% python3 -q
>>> import numpy as np
>>> np.set_printoptions(suppress=True, linewidth=200)
>>> def rd(a):
...     return np.round(a, 1) + 0
... 
>>> M = np.loadtxt("sample4.csv", delimiter=",")
>>> M
array([[-0.3,  5.6, -5.9, -3.7, -6. ],
       [ 0.1,  5.7, -5.8, -3.8, -5.7],
       [ 0.1,  5.9, -6.1, -4.2, -6.1],
       [ 0.1,  5.7, -6.1, -4. , -6.1],
       [ 0.1,  5.9, -6. , -4.2, -5.7],
       [ 0.4,  5.9, -5.5, -3.7, -6.1],
       [ 0.2,  6.2, -5.8, -4.4, -5.5],
       [ 0.2,  6.1, -6.2, -4.1, -6. ],
       [ 9.3, -4. , -1.5,  6.2,  4.2],
       [ 8.9, -3.6, -0.9,  5.9,  3.7],
       [ 8.8, -3.9, -1.1,  6. ,  3.8],
       [ 8.9, -4.3, -0.9,  5.9,  4. ],
       [ 9. , -3.8, -1. ,  6.4,  3.7],
       [ 8.8, -4.5, -0.9,  6.1,  3.7],
       [ 8.9, -3.7, -1.4,  5.9,  3.7],
       [ 9.2, -3.8, -0.8,  6.2,  4.1]])
>>> labels = M[:, 4] > np.median(M[:, 4])
>>> f = M[labels].mean(axis=0) - M[~labels].mean(axis=0)
>>> rd(f)
array([ 8.9, -9.8,  4.9, 10.1,  9.8])
>>> np.argsort(-np.abs(f).round(6), kind="stable")
array([3, 1, 4, 0, 2])
>>> ((M - M.mean(axis=0)) @ f > 0).astype(int)
array([0, 0, 0, 0, 0, 0, 0, 0, 1, 1, 1, 1, 1, 1, 1, 1])
>>> x0 = np.array([-1, 3, -2, 3, 0])
>>> target = M @ x0
>>> rd(np.linalg.solve(M.T @ M, M.T @ target))
array([-1.,  3., -2.,  3.,  0.])
>>> rng = np.random.default_rng(87787)
>>> target = target + 0.1 * rng.normal(size=16)
>>> rd(target)
array([17.8, 17.1, 17.1, 17.1, 17.1, 17.3, 16.8, 18.1,  0.3, -0.2, -0.3, -2.2,  0.8, -2.3,  0.4, -0.2])
>>> c, *_ = np.linalg.lstsq(M, target)
>>> [round(float(np.linalg.norm(np.linalg.solve(M.T @ M + lam * np.eye(5), M.T @ target))), 2) for lam in (0, 1, 10, 100)]
[4.74, 2.08, 1.75, 1.53]
>>> rd(M.T @ (target - M @ c))
array([0., 0., 0., 0., 0.])
>>> rd(np.linalg.norm(target - M @ c))
np.float64(0.3)
>>> rd(c)
array([-0.9,  3.1, -1.9,  2.9,  0. ])
